% python3 -q
>>> import numpy as np
>>> from numpy import linalg as LA
>>> np.set_printoptions(suppress=True, linewidth=200)
>>> m1 = np.loadtxt("test8.csv", delimiter=",")
>>> m1.round(2)
array([[ -6.57,   5.43,   7.14,  -5.57],
       [ -5.23,   6.77,   7.59,  -4.23],
       [ -4.79,   7.21,   7.74,  -3.79],
       [ -4.53,   7.47,   7.82,  -3.53],
       [ -4.23,   7.77,   7.92,  -3.23],
       [ -6.77,   5.23,   7.08,  -5.77],
       [ -3.28,   8.72,   8.24,  -2.28],
       [ -7.28,   4.72,   6.91,  -6.28],
       [ -7.22,   4.78,   6.93,  -6.22],
       [  0.2 ,  12.2 ,   9.4 ,   1.2 ],
       [ -4.38,   7.62,   7.87,  -3.38],
       [ -3.15,   8.85,   8.28,  -2.15],
       [ -7.79,   4.21,   6.74,  -6.79],
       [ -2.39,   9.61,   8.54,  -1.39],
       [ -3.44,   8.56,   8.19,  -2.44],
       [ -0.22,  11.78,   9.26,   0.78],
       [ -5.37,   6.63,   7.54,  -4.37],
       [ -6.33,   5.67,   7.22,  -5.33],
       [ -4.71,   7.29,   7.76,  -3.71],
       [ -1.96,  10.04,   8.68,  -0.96],
       [ -4.8 ,   7.2 ,   7.73,  -3.8 ],
       [  0.56,  12.56,   9.52,   1.56],
       [-10.59,   1.41,   5.8 ,  -9.59],
       [ -0.12,  11.88,   9.29,   0.88],
       [ -9.37,   2.63,   6.21,  -8.37],
       [ -5.24,   6.76,   7.59,  -4.24]])
>>> theta = np.radians(60)
>>> Rm = np.eye(4)
>>> Rm[3, 3] = Rm[0, 0] = np.cos(theta)
>>> Rm[3, 0], Rm[0, 3] = -np.sin(theta), np.sin(theta)
>>> Rm.round(2)
array([[ 0.5 ,  0.  ,  0.  ,  0.87],
       [ 0.  ,  1.  ,  0.  ,  0.  ],
       [ 0.  ,  0.  ,  1.  ,  0.  ],
       [-0.87,  0.  ,  0.  ,  0.5 ]])
>>> M2 = m1 @ Rm.T
>>> np.round(np.abs(M2 - m1).max(axis=0), 2)
array([ 3.01,  0.  ,  0.  , 13.97])
>>> np.allclose(m1 @ m1.T, M2 @ M2.T)
True
>>> round(LA.det(Rm), 2), np.trace(Rm)
(np.float64(1.0), np.float64(3.0))
>>> np.round(LA.svd(m1, compute_uv=False), 2) + 0, np.round(LA.svd(M2, compute_uv=False), 2) + 0
(array([62.45, 24.97,  0.  ,  0.  ]), array([62.45, 24.97,  0.  ,  0.  ]))
>>> np.round(LA.svd(m1, compute_uv=False), 2) + 0
array([62.45, 24.97,  0.  ,  0.  ])
>>> m1.shape
(26, 4)
>>> rng = np.random.default_rng(73)
>>> M2 = m1 + rng.integers(-2, 3, (26, 2)) @ rng.integers(-2, 3, (2, 4))
>>> M2.round(2)
array([[ -8.57,   1.43,   5.14,  -7.57],
       [ -6.23,   2.77,   4.59,  -3.23],
       [ -2.79,   9.21,   7.74,   0.21],
       [ -6.53,   7.47,   9.82,  -9.53],
       [ -5.23,   3.77,   4.92,  -2.23],
       [ -6.77,   1.23,   3.08,  -1.77],
       [ -1.28,  16.72,  14.24,  -4.28],
       [ -8.28,  -1.28,   1.91,  -3.28],
       [ -9.22,   4.78,   8.93, -12.22],
       [  2.2 ,  18.2 ,  13.4 ,   1.2 ],
       [ -2.38,   7.62,   5.87,   2.62],
       [ -2.15,   6.85,   5.28,   2.85],
       [ -9.79,   0.21,   4.74,  -8.79],
       [ -2.39,  11.61,  10.54,  -3.39],
       [ -3.44,   4.56,   4.19,   1.56],
       [ -0.22,   7.78,   5.26,   4.78],
       [ -6.37,   6.63,   8.54,  -7.37],
       [ -6.33,   3.67,   5.22,  -3.33],
       [ -3.71,  13.29,  12.76,  -6.71],
       [ -1.96,   6.04,   4.68,   3.04],
       [ -2.8 ,  15.2 ,  13.73,  -5.8 ],
       [ -0.44,   6.56,   4.52,   4.56],
       [-11.59,  -4.59,   0.8 ,  -6.59],
       [ -1.12,   5.88,   4.29,   3.88],
       [ -7.37,   8.63,  10.21,  -8.37],
       [ -3.24,  14.76,  13.59,  -6.24]])
>>> np.round(np.abs(M2 - m1).sum(axis=1), 2)
array([10.,  9.,  8., 10.,  9., 12., 18., 15., 10., 12., 10., 11., 10.,  6., 12., 12.,  5.,  6., 15., 12., 18., 15., 15., 15., 12., 18.])
>>> np.round(LA.svd(M2 - m1, compute_uv=False), 2) + 0
array([33.06, 15.16,  0.  ,  0.  ])
>>> LA.matrix_rank(M2 - m1, tol=1e-8)
np.int64(2)
>>> G = np.cov(M2, rowvar=False)
>>> np.round(np.corrcoef(M2.T), 2)
array([[ 1.  ,  0.73,  0.39,  0.73],
       [ 0.73,  1.  ,  0.91,  0.09],
       [ 0.39,  0.91,  1.  , -0.33],
       [ 0.73,  0.09, -0.33,  1.  ]])
>>> np.round(np.polyfit(M2[:, 0], M2[:, 3], 1), 2)
array([1.05, 1.82])
>>> np.round(LA.eigvalsh(G)[::-1], 2) + 0
array([50.81, 31.26,  0.17,  0.  ])
>>> np.argwhere(np.triu(np.abs(np.corrcoef(M2.T)) > 0.8, 1))
array([[1, 2]])
>>> np.round(np.median(M2, axis=0), 2)
array([-3.57,  6.59,  5.27, -3.3 ])
>>> q, _ = LA.qr(np.array([[-0.8, -0.7, 1.3, -0.5, 0.7, -0.5],
...     [-0.2, 0.0, 0.3, 0.6, -0.2, 0.6],
...     [0.3, -1.5, 0.0, -1.3, 1.2, -1.3],
...     [-0.3, -2.1, -0.4, -0.8, -0.7, -0.3],
...     [0.0, -1.0, 0.2, 1.5, -0.3, 1.3],
...     [0.4, -1.5, -0.6, -0.2, -0.6, 0.0],
...     [0.5, 0.6, 1.7, 0.5, 0.4, 0.7],
...     [-0.8, -1.6, -0.9, 1.5, -2.6, -2.5],
...     [-1.4, 1.1, 0.6, 0.6, -1.9, -0.7]]))
>>> J = q @ q.T
>>> J.round(2)
array([[ 0.73,  0.1 ,  0.28,  0.12,  0.13, -0.22,  0.04, -0.05,  0.15],
       [ 0.1 ,  0.12, -0.14,  0.01,  0.27, -0.04,  0.01, -0.03,  0.05],
       [ 0.28, -0.14,  0.57,  0.06, -0.19,  0.01,  0.02,  0.12, -0.3 ],
       [ 0.12,  0.01,  0.06,  0.7 ,  0.03,  0.4 , -0.1 , -0.06,  0.12],
       [ 0.13,  0.27, -0.19,  0.03,  0.78,  0.02,  0.01,  0.08, -0.19],
       [-0.22, -0.04,  0.01,  0.4 ,  0.02,  0.43,  0.14,  0.06, -0.1 ],
       [ 0.04,  0.01,  0.02, -0.1 ,  0.01,  0.14,  0.97, -0.02,  0.04],
       [-0.05, -0.03,  0.12, -0.06,  0.08,  0.06, -0.02,  0.96,  0.11],
       [ 0.15,  0.05, -0.3 ,  0.12, -0.19, -0.1 ,  0.04,  0.11,  0.74]])
>>> np.round(J.mean(axis=0), 2)
array([0.14, 0.04, 0.05, 0.14, 0.1 , 0.08, 0.12, 0.13, 0.07])
>>> J.shape
(9, 9)
>>> np.round(LA.svd(J, compute_uv=False), 2) + 0
array([1., 1., 1., 1., 1., 1., 0., 0., 0.])
>>> np.round(LA.norm(J), 2)
np.float64(2.45)
>>> LA.matrix_rank(J)
np.int64(6)
>>> np.round(J.sum(axis=1), 2)
array([1.28, 0.35, 0.42, 1.28, 0.92, 0.71, 1.09, 1.15, 0.61])
>>> np.unravel_index(np.abs(J).argmax(), J.shape)
(np.int64(6), np.int64(6))
>>> np.round(J.sum(axis=0), 2)
array([1.28, 0.35, 0.42, 1.28, 0.92, 0.71, 1.09, 1.15, 0.61])
>>> np.allclose(J[:-1].T @ LA.lstsq(J[:-1].T, J[-1])[0], J[-1])
True
>>> LA.lstsq(J[:-1].T, J[-1])[2]
np.int32(6)
>>> round(float(np.trace(LA.pinv(J) @ J)), 2)
6.0
>>> M2 = J + rng.integers(-2, 3, (9, 6)) @ rng.integers(-2, 3, (6, 9))
>>> M2.round(2)
array([[ -0.27,  -4.9 ,  -7.72,  -1.88,   2.13,  -6.22,  -6.96,   0.95,   6.15],
       [ -3.9 ,  -2.88,   4.86,   5.01,   4.27,   2.96,  10.01,   6.97,  -1.95],
       [  4.28,  -1.14,   2.57,   3.06,   1.81,   4.01,   1.02,  -5.88,   1.7 ],
       [  4.12,   1.01,   3.06,  -4.3 ,   7.03,   2.4 ,   7.9 ,   1.94,  -0.88],
       [  3.13,   0.27,  -6.19,  -3.97,  -1.22,  -2.98,  -6.99,  -5.92,   5.81],
       [  1.78,   3.96,   1.01,   8.4 ,   4.02,  -1.57,  -3.86,   0.06,  -1.1 ],
       [  1.04,   6.01,   3.02,   5.9 ,  -0.99,   0.14,  -2.03,  -1.02,  -3.96],
       [ -2.05,  -5.03,  -6.88, -11.06,   2.08,  -5.94,  -3.02,   6.96,   1.11],
       [  5.15,  10.05,   0.7 ,  -1.88,  -1.19,  -2.1 ,  -4.96,  -2.89,  -3.26]])
>>> np.round(LA.svd(M2 - J, compute_uv=False), 2) + 0
array([26.47, 22.  , 13.82, 12.4 ,  9.84,  2.59,  0.  ,  0.  ,  0.  ])
>>> np.abs(M2 - J).sum(axis=1)
array([38., 43., 25., 33., 37., 26., 25., 43., 33.])
>>> LA.matrix_rank(M2 - J, tol=1e-8)
np.int64(6)
